$ ipython --no-banner

In [1]: import numpy as np

In [2]: np.set_printoptions(suppress=True, linewidth=120)

In [3]: tidy = lambda a: np.round(a, 2) + 0

In [4]: X = 2 * np.eye(9) + np.ones((9, 9))

In [5]: X
Out[5]: 
array([[3., 1., 1., 1., 1., 1., 1., 1., 1.],
       [1., 3., 1., 1., 1., 1., 1., 1., 1.],
       [1., 1., 3., 1., 1., 1., 1., 1., 1.],
       [1., 1., 1., 3., 1., 1., 1., 1., 1.],
       [1., 1., 1., 1., 3., 1., 1., 1., 1.],
       [1., 1., 1., 1., 1., 3., 1., 1., 1.],
       [1., 1., 1., 1., 1., 1., 3., 1., 1.],
       [1., 1., 1., 1., 1., 1., 1., 3., 1.],
       [1., 1., 1., 1., 1., 1., 1., 1., 3.]])

In [6]: # symmetric, so the eigenvalues are real

In [7]: vec = np.array([-3, 2, 3, 0, 0, 1, 1, -3, 2])

In [8]: y = X @ vec

In [9]: y
Out[9]: array([-3.,  7.,  9.,  3.,  3.,  5.,  5., -3.,  7.])

In [10]: tidy(np.linalg.solve(X, -1 * y))
Out[10]: array([ 3., -2., -3.,  0.,  0., -1., -1.,  3., -2.])

In [11]: X @ (-1.0) ** np.arange(9)
Out[11]: array([ 3., -1.,  3., -1.,  3., -1.,  3., -1.,  3.])

In [12]: L = np.linalg.cholesky(X)

In [13]: tidy(np.diag(L) ** 2)
Out[13]: array([3.  , 2.67, 2.5 , 2.4 , 2.33, 2.29, 2.25, 2.22, 2.2 ])

In [14]: tidy(X / np.sqrt(np.outer(np.diag(X), np.diag(X))))
Out[14]: 
array([[1.  , 0.33, 0.33, 0.33, 0.33, 0.33, 0.33, 0.33, 0.33],
       [0.33, 1.  , 0.33, 0.33, 0.33, 0.33, 0.33, 0.33, 0.33],
       [0.33, 0.33, 1.  , 0.33, 0.33, 0.33, 0.33, 0.33, 0.33],
       [0.33, 0.33, 0.33, 1.  , 0.33, 0.33, 0.33, 0.33, 0.33],
       [0.33, 0.33, 0.33, 0.33, 1.  , 0.33, 0.33, 0.33, 0.33],
       [0.33, 0.33, 0.33, 0.33, 0.33, 1.  , 0.33, 0.33, 0.33],
       [0.33, 0.33, 0.33, 0.33, 0.33, 0.33, 1.  , 0.33, 0.33],
       [0.33, 0.33, 0.33, 0.33, 0.33, 0.33, 0.33, 1.  , 0.33],
       [0.33, 0.33, 0.33, 0.33, 0.33, 0.33, 0.33, 0.33, 1.  ]])

In [15]: tidy(np.prod(np.diag(L)) ** 2), tidy(np.linalg.det(X))
Out[15]: (np.float64(2816.0), np.float64(2816.0))

In [16]: np.linalg.eigvalsh(X).min() > 0
Out[16]: np.True_

In [17]: ev, evecs = np.linalg.eigh(X)

In [18]: tidy(evecs.T @ X @ evecs)
Out[18]: 
array([[ 2.,  0.,  0.,  0.,  0.,  0.,  0.,  0.,  0.],
       [ 0.,  2.,  0.,  0.,  0.,  0.,  0.,  0.,  0.],
       [ 0.,  0.,  2.,  0.,  0.,  0.,  0.,  0.,  0.],
       [ 0.,  0.,  0.,  2.,  0.,  0.,  0.,  0.,  0.],
       [ 0.,  0.,  0.,  0.,  2.,  0.,  0.,  0.,  0.],
       [ 0.,  0.,  0.,  0.,  0.,  2.,  0.,  0.,  0.],
       [ 0.,  0.,  0.,  0.,  0.,  0.,  2.,  0.,  0.],
       [ 0.,  0.,  0.,  0.,  0.,  0.,  0.,  2.,  0.],
       [ 0.,  0.,  0.,  0.,  0.,  0.,  0.,  0., 11.]])

In [19]: (ev > 1e-8).sum(), (ev < -1e-8).sum()
Out[19]: (np.int64(9), np.int64(0))

In [20]: tidy(evecs.T @ evecs)
Out[20]: 
array([[1., 0., 0., 0., 0., 0., 0., 0., 0.],
       [0., 1., 0., 0., 0., 0., 0., 0., 0.],
       [0., 0., 1., 0., 0., 0., 0., 0., 0.],
       [0., 0., 0., 1., 0., 0., 0., 0., 0.],
       [0., 0., 0., 0., 1., 0., 0., 0., 0.],
       [0., 0., 0., 0., 0., 1., 0., 0., 0.],
       [0., 0., 0., 0., 0., 0., 1., 0., 0.],
       [0., 0., 0., 0., 0., 0., 0., 1., 0.],
       [0., 0., 0., 0., 0., 0., 0., 0., 1.]])

In [21]: tidy(np.linalg.eigvalsh(X + -3 * np.eye(9)))
Out[21]: array([-1., -1., -1., -1., -1., -1., -1., -1.,  8.])

In [22]: np.abs(evecs[:, -1]).round(6).argmax()
Out[22]: np.int64(0)

In [23]: tidy(ev.sum()), np.trace(X)
Out[23]: (np.float64(27.0), np.float64(27.0))

In [24]: tidy(evecs @ np.diag(ev) @ evecs.T)
Out[24]: 
array([[3., 1., 1., 1., 1., 1., 1., 1., 1.],
       [1., 3., 1., 1., 1., 1., 1., 1., 1.],
       [1., 1., 3., 1., 1., 1., 1., 1., 1.],
       [1., 1., 1., 3., 1., 1., 1., 1., 1.],
       [1., 1., 1., 1., 3., 1., 1., 1., 1.],
       [1., 1., 1., 1., 1., 3., 1., 1., 1.],
       [1., 1., 1., 1., 1., 1., 3., 1., 1.],
       [1., 1., 1., 1., 1., 1., 1., 3., 1.],
       [1., 1., 1., 1., 1., 1., 1., 1., 3.]])

In [25]: data = np.loadtxt("x.csv", delimiter=",")

In [26]: data
Out[26]: 
array([[0., 0., 0., 0., 0., 1., 0., 0., 0., 0., 0., 0.],
       [0., 0., 0., 0., 0., 0., 0., 0., 0., 0., 1., 0.],
       [1., 0., 0., 0., 0., 0., 0., 0., 0., 0., 0., 0.],
       [0., 0., 0., 0., 0., 0., 0., 0., 1., 0., 0., 0.],
       [0., 0., 0., 0., 0., 0., 1., 0., 0., 0., 0., 0.],
       [0., 0., 0., 1., 0., 0., 0., 0., 0., 0., 0., 0.],
       [0., 0., 1., 0., 0., 0., 0., 0., 0., 0., 0., 0.],
       [0., 0., 0., 0., 0., 0., 0., 0., 0., 1., 0., 0.],
       [0., 1., 0., 0., 0., 0., 0., 0., 0., 0., 0., 0.],
       [0., 0., 0., 0., 0., 0., 0., 0., 0., 0., 0., 1.],
       [0., 0., 0., 0., 1., 0., 0., 0., 0., 0., 0., 0.],
       [0., 0., 0., 0., 0., 0., 0., 1., 0., 0., 0., 0.]])

In [27]: # keeps lengths

In [28]: tidy(np.linalg.norm(data, axis=0))
Out[28]: array([1., 1., 1., 1., 1., 1., 1., 1., 1., 1., 1., 1.])

In [29]: data.T @ data
Out[29]: 
array([[1., 0., 0., 0., 0., 0., 0., 0., 0., 0., 0., 0.],
       [0., 1., 0., 0., 0., 0., 0., 0., 0., 0., 0., 0.],
       [0., 0., 1., 0., 0., 0., 0., 0., 0., 0., 0., 0.],
       [0., 0., 0., 1., 0., 0., 0., 0., 0., 0., 0., 0.],
       [0., 0., 0., 0., 1., 0., 0., 0., 0., 0., 0., 0.],
       [0., 0., 0., 0., 0., 1., 0., 0., 0., 0., 0., 0.],
       [0., 0., 0., 0., 0., 0., 1., 0., 0., 0., 0., 0.],
       [0., 0., 0., 0., 0., 0., 0., 1., 0., 0., 0., 0.],
       [0., 0., 0., 0., 0., 0., 0., 0., 1., 0., 0., 0.],
       [0., 0., 0., 0., 0., 0., 0., 0., 0., 1., 0., 0.],
       [0., 0., 0., 0., 0., 0., 0., 0., 0., 0., 1., 0.],
       [0., 0., 0., 0., 0., 0., 0., 0., 0., 0., 0., 1.]])

In [30]: tidy(np.linalg.svd(data, compute_uv=False))
Out[30]: array([1., 1., 1., 1., 1., 1., 1., 1., 1., 1., 1., 1.])

In [31]: np.allclose(data, data.T)
Out[31]: False

In [32]: tidy(np.linalg.det(data))
Out[32]: np.float64(1.0)

In [33]: np.allclose(data @ data.T, data.T @ data)
Out[33]: True

In [34]: tidy(np.linalg.matrix_power(data, 4))
Out[34]: 
array([[0., 1., 0., 0., 0., 0., 0., 0., 0., 0., 0., 0.],
       [0., 0., 1., 0., 0., 0., 0., 0., 0., 0., 0., 0.],
       [0., 0., 0., 0., 0., 0., 0., 0., 1., 0., 0., 0.],
       [0., 0., 0., 0., 1., 0., 0., 0., 0., 0., 0., 0.],
       [0., 0., 0., 0., 0., 1., 0., 0., 0., 0., 0., 0.],
       [0., 0., 0., 0., 0., 0., 0., 0., 0., 0., 1., 0.],
       [0., 0., 0., 1., 0., 0., 0., 0., 0., 0., 0., 0.],
       [0., 0., 0., 0., 0., 0., 0., 0., 0., 1., 0., 0.],
       [0., 0., 0., 0., 0., 0., 1., 0., 0., 0., 0., 0.],
       [0., 0., 0., 0., 0., 0., 0., 0., 0., 0., 0., 1.],
       [1., 0., 0., 0., 0., 0., 0., 0., 0., 0., 0., 0.],
       [0., 0., 0., 0., 0., 0., 0., 1., 0., 0., 0., 0.]])

In [35]: assert data == data.T
ValueError: The truth value of an array with more than one element is ambiguous. Use a.any() or a.all()


In [36]: np.trace(data)
Out[36]: np.float64(0.0)

In [37]: O, Rm = np.linalg.qr(X)

In [38]: tidy(np.abs(np.diag(Rm)))
Out[38]: array([4.12, 2.66, 2.39, 2.28, 2.22, 2.18, 2.15, 2.13, 2.12])

In [39]: O.shape, Rm.shape
Out[39]: ((9, 9), (9, 9))

In [40]: tidy(O @ Rm)
Out[40]: 
array([[3., 1., 1., 1., 1., 1., 1., 1., 1.],
       [1., 3., 1., 1., 1., 1., 1., 1., 1.],
       [1., 1., 3., 1., 1., 1., 1., 1., 1.],
       [1., 1., 1., 3., 1., 1., 1., 1., 1.],
       [1., 1., 1., 1., 3., 1., 1., 1., 1.],
       [1., 1., 1., 1., 1., 3., 1., 1., 1.],
       [1., 1., 1., 1., 1., 1., 3., 1., 1.],
       [1., 1., 1., 1., 1., 1., 1., 3., 1.],
       [1., 1., 1., 1., 1., 1., 1., 1., 3.]])

In [41]: tidy(O.T @ O)
Out[41]: 
array([[1., 0., 0., 0., 0., 0., 0., 0., 0.],
       [0., 1., 0., 0., 0., 0., 0., 0., 0.],
       [0., 0., 1., 0., 0., 0., 0., 0., 0.],
       [0., 0., 0., 1., 0., 0., 0., 0., 0.],
       [0., 0., 0., 0., 1., 0., 0., 0., 0.],
       [0., 0., 0., 0., 0., 1., 0., 0., 0.],
       [0., 0., 0., 0., 0., 0., 1., 0., 0.],
       [0., 0., 0., 0., 0., 0., 0., 1., 0.],
       [0., 0., 0., 0., 0., 0., 0., 0., 1.]])

In [42]: M2 = data / np.linalg.norm(data, axis=1, keepdims=True)

In [43]: G = M2 @ M2.T

In [44]: G
Out[44]: 
array([[1., 0., 0., 0., 0., 0., 0., 0., 0., 0., 0., 0.],
       [0., 1., 0., 0., 0., 0., 0., 0., 0., 0., 0., 0.],
       [0., 0., 1., 0., 0., 0., 0., 0., 0., 0., 0., 0.],
       [0., 0., 0., 1., 0., 0., 0., 0., 0., 0., 0., 0.],
       [0., 0., 0., 0., 1., 0., 0., 0., 0., 0., 0., 0.],
       [0., 0., 0., 0., 0., 1., 0., 0., 0., 0., 0., 0.],
       [0., 0., 0., 0., 0., 0., 1., 0., 0., 0., 0., 0.],
       [0., 0., 0., 0., 0., 0., 0., 1., 0., 0., 0., 0.],
       [0., 0., 0., 0., 0., 0., 0., 0., 1., 0., 0., 0.],
       [0., 0., 0., 0., 0., 0., 0., 0., 0., 1., 0., 0.],
       [0., 0., 0., 0., 0., 0., 0., 0., 0., 0., 1., 0.],
       [0., 0., 0., 0., 0., 0., 0., 0., 0., 0., 0., 1.]])

In [45]: np.degrees(np.arccos(np.clip(G[6, 5], -1, 1)))
Out[45]: np.float64(90.0)
